% python3 -q
>>> import numpy as np
>>> np.set_printoptions(precision=2, suppress=True, linewidth=120, sign=" ")
>>> rd = lambda a: np.round(a, 2) + 0
>>> rng = np.random.default_rng(67226)
>>> data = np.eye(4, dtype=int)[rng.permutation(4)] * np.array([-1, -2, 1, 0])
>>> data
array([[ 0,  0,  0,  0],
       [ 0,  0,  1,  0],
       [-1,  0,  0,  0],
       [ 0, -2,  0,  0]])
>>> rd(np.linalg.pinv(data))
array([[ 0. ,  0. , -1. ,  0. ],
       [ 0. ,  0. ,  0. , -0.5],
       [ 0. ,  1. ,  0. ,  0. ],
       [ 0. ,  0. ,  0. ,  0. ]])
>>> data.T @ data
array([[ 1,  0,  0,  0],
       [ 0,  4,  0,  0],
       [ 0,  0,  1,  0],
       [ 0,  0,  0,  0]])
>>> rd(np.linalg.norm(data, axis=0))
array([ 1.,  2.,  1.,  0.])
>>> Uu, sv, vt = np.linalg.svd(data)
>>> sv
array([ 2.,  1.,  1.,  0.])
>>> np.argmax(sv[:-1] / (sv[1:] + 1e-6)) + 1
np.int64(3)
>>> A2 = Uu[:, :3] @ np.diag(sv[:3]) @ vt[:3]
>>> np.abs(data - A2).max()
np.float64(0.0)
>>> np.linalg.matrix_rank(data, rtol=0.05)
np.int64(3)
>>> rd(np.linalg.norm(data - A2) / np.linalg.norm(data))
np.float64(0.0)
>>> A2
array([[ 0.,  0.,  0.,  0.],
       [ 0.,  0.,  1.,  0.],
       [-1.,  0.,  0.,  0.],
       [ 0., -2.,  0.,  0.]])
>>> feats = np.array([[0.5, 0.0, -1.1, -0.1, -0.5, 0.0],
...     [0.3, -0.2, 0.6, -0.6, 0.4, 1.6],
...     [-0.4, 0.8, -0.3, 1.0, 1.0, -0.3],
...     [-0.5, -1.1, 1.4, 2.2, 0.8, 2.4],
...     [-1.6, 1.2, 0.6, 1.1, 1.3, 1.1]])
>>> feats[:, 2] *= 5
>>> feats
array([[ 0.5,  0. , -5.5, -0.1, -0.5,  0. ],
       [ 0.3, -0.2,  3. , -0.6,  0.4,  1.6],
       [-0.4,  0.8, -1.5,  1. ,  1. , -0.3],
       [-0.5, -1.1,  7. ,  2.2,  0.8,  2.4],
       [-1.6,  1.2,  3. ,  1.1,  1.3,  1.1]])
>>> A2 = feats + rng.integers(-2, 3, (5, 1)) @ rng.integers(-2, 3, (1, 6))
>>> rd(A2)
array([[-1.5, -2. , -5.5, -2.1, -0.5,  2. ],
       [ 0.3, -0.2,  3. , -0.6,  0.4,  1.6],
       [-0.4,  0.8, -1.5,  1. ,  1. , -0.3],
       [-1.5, -2.1,  7. ,  1.2,  0.8,  3.4],
       [-0.6,  2.2,  3. ,  2.1,  1.3,  0.1]])
>>> rd(np.linalg.svd(A2 - feats, compute_uv=False))
array([ 4.9,  0. ,  0. ,  0. ,  0. ])
>>> np.abs(A2 - feats).sum(axis=1)
array([ 8.,  0.,  0.,  4.,  4.])
>>> t3 = np.stack([feats, 5 * feats, feats[::-1]])
>>> np.linalg.matrix_rank(t3.reshape(3, -1))
np.int64(2)
>>> np.linalg.matrix_rank(t3)
array([ 5,  5,  5])
>>> arr = np.loadtxt("block4.csv", delimiter=",")
>>> arr
array([[-19.88,  23.26,   8.3 ,  -7.69],
       [-29.92,  15.54,  -5.75, -23.58],
       [ 30.27, -15.17,   5.82,  24.13]])
>>> vec = np.array([1, 2, 0, 2])
>>> np.sign((arr @ vec).round(6))
array([ 1., -1.,  1.])
>>> rd(arr @ vec)
array([ 11.26, -46.  ,  48.19])
>>> arr @ np.eye(4)[3]
array([ -7.69, -23.58,  24.13])
>>> rd((arr * vec).sum(axis=1))
array([ 11.26, -46.  ,  48.19])
>>> vec @ arr
Traceback (most recent call last):
  File "<python-input-34>", line 1, in <module>
    vec @ arr
    ~~~~^~~~~
ValueError: matmul: Input operand 1 has a mismatch in its core dimension 0, with gufunc signature (n?,k),(k,m?)->(n?,m?) (size 3 is different from 4)
>>> basis = 10 * np.array([[-0.8, 0.5, -0.6], [-0.6, -1.0, -1.0]])
>>> z = rng.integers(0, 2, 13)
>>> E = basis[z] + rng.normal(size=(13, 3))
>>> rd(E)
array([[ -5.97, -10.18,  -7.99],
       [ -6.53,  -8.04, -11.56],
       [ -8.51,   4.5 ,  -7.13],
       [ -9.22,   2.84,  -6.81],
       [ -6.71, -10.13,  -9.84],
       [ -4.06,  -9.72,  -9.9 ],
       [ -6.83,   5.64,  -6.01],
       [ -6.56,   5.09,  -6.73],
       [ -8.16,  -9.91, -10.09],
       [ -6.53,  -9.53,  -8.89],
       [ -7.48,   3.94,  -5.75],
       [ -6.74,  -9.87, -10.58],
       [ -6.9 ,   4.92,  -5.05]])
>>> A2 = E + rng.integers(-2, 3, (13, 2)) @ rng.integers(-2, 3, (2, 3))
>>> rd(A2)
array([[ -5.97,  -6.18,  -9.99],
       [ -0.53, -10.04, -13.56],
       [-12.51,   4.5 ,  -5.13],
       [-15.22,   0.84,  -2.81],
       [ -6.71,  -6.13, -11.84],
       [ -2.06, -15.72,  -7.9 ],
       [  1.17,   5.64, -10.01],
       [ -8.56,  11.09,  -8.73],
       [ -8.16, -13.91,  -8.09],
       [ -0.53, -11.53, -10.89],
       [  0.52,   3.94,  -9.75],
       [ -4.74,  -7.87, -12.58],
       [-14.9 ,   4.92,  -1.05]])
>>> rd(A2 - E)
array([[ 0.,  4., -2.],
       [ 6., -2., -2.],
       [-4.,  0.,  2.],
       [-6., -2.,  4.],
       [ 0.,  4., -2.],
       [ 2., -6.,  2.],
       [ 8.,  0., -4.],
       [-2.,  6., -2.],
       [ 0., -4.,  2.],
       [ 6., -2., -2.],
       [ 8.,  0., -4.],
       [ 2.,  2., -2.],
       [-8.,  0.,  4.]])
>>> np.linalg.matrix_rank(A2 - E, tol=1e-8)
np.int64(2)
>>> A2[:, 3]
Traceback (most recent call last):
  File "<python-input-43>", line 1, in <module>
    A2[:, 3]
    ~~^^^^^^
IndexError: index 3 is out of bounds for axis 1 with size 3
>>> rd(A2.sum(axis=1))
array([-22.14, -24.13, -13.14, -17.19, -24.67, -25.68,  -3.2 ,  -6.2 , -30.17, -22.95,  -5.29, -25.19, -11.03])
>>> np.count_nonzero(A2)
np.int64(39)
>>> np.linalg.rank(A2)
Traceback (most recent call last):
  File "<python-input-46>", line 1, in <module>
    np.linalg.rank(A2)
    ^^^^^^^^^^^^^^
AttributeError: module 'numpy.linalg' has no attribute 'rank'
>>> rd(A2.sum(axis=0))
array([ -78.2 ,  -40.45, -112.34])
>>> A2.shape
(13, 3)
>>> np.unravel_index(np.abs(A2).argmax(), A2.shape)
(np.int64(5), np.int64(1))
>>> rd(np.linalg.svd(A2, compute_uv=False))
array([ 42.04,  29.95,  18.92])
>>> rd(np.abs(A2).max())
np.float64(15.72)
>>> rd(np.linalg.norm(A2))
np.float64(54.98)
>>> rd(A2.mean(axis=0))
array([-6.02, -3.11, -8.64])
>>> A2 = np.c_[E[:, :1] @ np.array([[2]]), np.array([6, -7, 3, -5, 3, 0, -1, 1, 8, -2, -5, 4, -1])]
>>> rd(A2)
array([[-11.94,   6.  ],
       [-13.05,  -7.  ],
       [-17.01,   3.  ],
       [-18.45,  -5.  ],
       [-13.41,   3.  ],
       [ -8.12,   0.  ],
       [-13.65,  -1.  ],
       [-13.13,   1.  ],
       [-16.33,   8.  ],
       [-13.06,  -2.  ],
       [-14.96,  -5.  ],
       [-13.48,   4.  ],
       [-13.8 ,  -1.  ]])
>>> rd(np.linalg.norm(np.linalg.qr(E)[0].T @ A2, axis=0) ** 2 / ((A2 ** 2).sum(axis=0) + 1e-12))
array([ 1.  ,  0.23])
>>> np.linalg.matrix_rank(np.c_[E, A2])
np.int64(4)
>>> Q, Rm = np.linalg.qr(E)
>>> np.allclose(Rm.T @ Rm, E.T @ E)
True
>>> rd(abs(Rm[0, 0])), rd(np.linalg.norm(E[:, 0]))
(np.float64(25.4), np.float64(25.4))
>>> rd(np.abs(np.diag(Rm)))
array([ 25.4 ,  26.37,   4.9 ])
>>> rd(Q @ Rm)
array([[ -5.97, -10.18,  -7.99],
       [ -6.53,  -8.04, -11.56],
       [ -8.51,   4.5 ,  -7.13],
       [ -9.22,   2.84,  -6.81],
       [ -6.71, -10.13,  -9.84],
       [ -4.06,  -9.72,  -9.9 ],
       [ -6.83,   5.64,  -6.01],
       [ -6.56,   5.09,  -6.73],
       [ -8.16,  -9.91, -10.09],
       [ -6.53,  -9.53,  -8.89],
       [ -7.48,   3.94,  -5.75],
       [ -6.74,  -9.87, -10.58],
       [ -6.9 ,   4.92,  -5.05]])
>>> Xs = E - E.mean(axis=0)
>>> V = np.linalg.svd(Xs)[2][:2]
>>> A2 = Xs - Xs @ V.T @ V
>>> rd(np.cov(Xs @ V.T, rowvar=False))
array([[ 58.03,   0.  ],
       [  0.  ,   1.39]])
>>> rd(A2.std(axis=0))
array([ 0.41,  0.23,  0.78])
>>> rd((Xs @ V.T).std(axis=0))
array([ 7.32,  1.13])
>>> M = np.load("x.npy")
>>> M
array([[-29.17,  45.79,   3.06,  14.44, -26.22],
       [-13.04,  -9.11,   6.88,  -2.96,  12.11],
       [-11.55,  13.4 ,  -5.67,   9.43,  16.3 ],
       [-25.04,  33.19,  -6.36, -41.83, -10.42],
       [-22.72,   1.59,  12.93, -23.48, -22.66],
       [  3.13,  33.63,  10.24, -10.12,  27.38],
       [ -3.88,   6.02,   4.85,  -8.  ,   9.76],
       [-17.  ,  17.75, -22.11, -10.07,  -1.66],
       [ 16.17,  15.97,  -9.28,   0.73,  18.87],
       [ 19.03,  11.34,  10.29, -11.08, -10.76],
       [  7.61,  27.47,   0.97,   7.9 , -22.08],
       [-23.14, -20.85,  21.5 ,  -6.06,  -2.71],
       [  6.74,  45.52, -12.15,   6.77,  -0.88],
       [  2.05,  14.02,  -9.98,  -8.99,  52.12]])
>>> vec = np.array([-1, 0, -3, -3, 2])
>>> target = M @ vec
>>> coef, lr = np.zeros(5), 1 / np.linalg.norm(M, 2) ** 2
>>> for i in range(20):
...     coef -= lr * M.T @ (M @ coef - target)
...     if i % 5 == 0: print(i, round(np.linalg.norm(M @ coef - target), 2))
... 
0 150.91
5 45.83
10 21.02
15 9.74
>>> rd(coef)
array([-0.99,  0.03, -2.86, -2.97,  2.02])
>>> hat = E @ np.linalg.solve(E.T @ E, E.T)
>>> np.allclose(hat @ hat, hat)
True
>>> rd(np.trace(hat))
np.float64(3.0)
>>> mat = np.load("sample10.npy")
>>> mat
array([[ 1,  0,  0],
       [-4,  1,  0],
       [-4, -1,  1]])
>>> Q = mat.astype(float).copy()
>>> for j in range(3):
...     Q[:, j] -= Q[:, :j] @ (Q[:, :j].T @ Q[:, j])
...     Q[:, j] /= np.linalg.norm(Q[:, j])
... 
>>> rd(Q)
array([[ 0.17,  0.  ,  0.98],
       [-0.7 ,  0.71,  0.12],
       [-0.7 , -0.71,  0.12]])
>>> W0 = np.array([[-1, 0, 0], [0, 0, 0], [0, 0, 2]])
>>> W0
array([[-1,  0,  0],
       [ 0,  0,  0],
       [ 0,  0,  2]])
>>> Uu, sv, vt = np.linalg.svd(W0)
>>> sv
array([ 2.,  1.,  0.])
>>> np.argmax(sv[:-1] / (sv[1:] + 1e-6)) + 1
np.int64(2)
>>> A2 = Uu[:, :2] @ np.diag(sv[:2]) @ vt[:2]
>>> A2
array([[-1.,  0.,  0.],
       [ 0.,  0.,  0.],
       [ 0.,  0.,  2.]])
>>> assert W0 == W0.T
Traceback (most recent call last):
  File "<python-input-91>", line 1, in <module>
    assert W0 == W0.T
           ^^^^^^^^^^
ValueError: The truth value of an array with more than one element is ambiguous. Use a.any() or a.all()
>>> np.linalg.matrix_power(W0, 4)
array([[  1,   0,   0],
       [  0,   0,   0],
       [  0,   0,  16]])
>>> (W0 + W0.T) / 2
array([[-1.,  0.,  0.],
       [ 0.,  0.,  0.],
       [ 0.,  0.,  2.]])
>>> (W0 - W0.T) / 2
array([[ 0.,  0.,  0.],
       [ 0.,  0.,  0.],
       [ 0.,  0.,  0.]])
>>> np.linalg.matrix_rank(W0 - W0[0, 0] * np.eye(3))
np.int64(2)
>>> [int(np.linalg.matrix_rank(np.linalg.matrix_power(W0, p))) for p in range(1, 4)]
[2, 2, 2]
>>> np.prod(np.diag(W0)), rd(np.linalg.det(W0))
(np.int64(0), np.float64(0.0))
>>> W0 @ W0
array([[ 1,  0,  0],
       [ 0,  0,  0],
       [ 0,  0,  4]])
>>> K = np.loadtxt("test10.csv", delimiter=",")
>>> K
array([[ 0. ,  0.1,  0. , -0.4,  2.1],
       [-1.8, -0.7, -0.8, -0.9, -0.2],
       [ 0.1,  1.1, -1.4, -2.4, -0.4],
       [-0.1, -1.2,  0.2, -0.3, -0.4],
       [ 1.7, -2.5, -1.3,  0.7,  0.1],
       [ 1.3,  1.7,  0.2, -0.4, -0.7],
       [ 0.7, -0.7,  1.1,  0.2,  0.5],
       [-0.9, -0.2, -0.5,  0.3, -1.3],
       [-1. ,  0.1, -1.9,  0. ,  0.9],
       [-0.5, -0.2,  0.6,  0.3,  1. ],
       [ 0.6, -1.1,  0.2, -0.3,  0.9],
       [-0.3, -0.3,  0.6, -1.9,  1.6],
       [ 0.6, -0.2,  0.4,  0. ,  1.4],
       [ 0.3,  0. ,  0.5, -1.7, -0.7],
       [ 0.5,  0.7, -0.4,  0.2, -1.2],
       [-3. ,  2. , -5. ,  7.5,  9.5],
       [-1.6,  0.4,  0.6, -0.3, -0.2],
       [ 0.1, -1.2,  0.7, -0.2,  3.4],
       [-1. , -0.3,  1.2,  0.9,  0. ],
       [-0.8,  1.3, -0.2, -0.6,  1. ],
       [-0.7,  0.1,  1. ,  1.8,  1.6],
       [-0.4, -0.1,  0.4,  1. ,  2.3],
       [ 1.4,  0.6, -0.2, -0.3, -0.4],
       [ 0. ,  0.8,  0.7,  2. ,  0.5],
       [ 0.1,  0.5,  0.2,  0.1, -0.5],
       [-0.1, -1. ,  1.4,  1.5, -0.2],
       [-0.2, -1.2,  0.7, -0.9,  1.1]])
>>> r0 = np.array([1, 0, 0])
>>> rd(np.polyval(r0, K[24]))
array([ 0.01,  0.25,  0.04,  0.01,  0.25])
>>> rd(np.correlate(K[24], K[13], "full"))
array([-0.07, -0.52, -0.94, -0.16,  0.31,  1.05, -0.19,  0.03, -0.15])
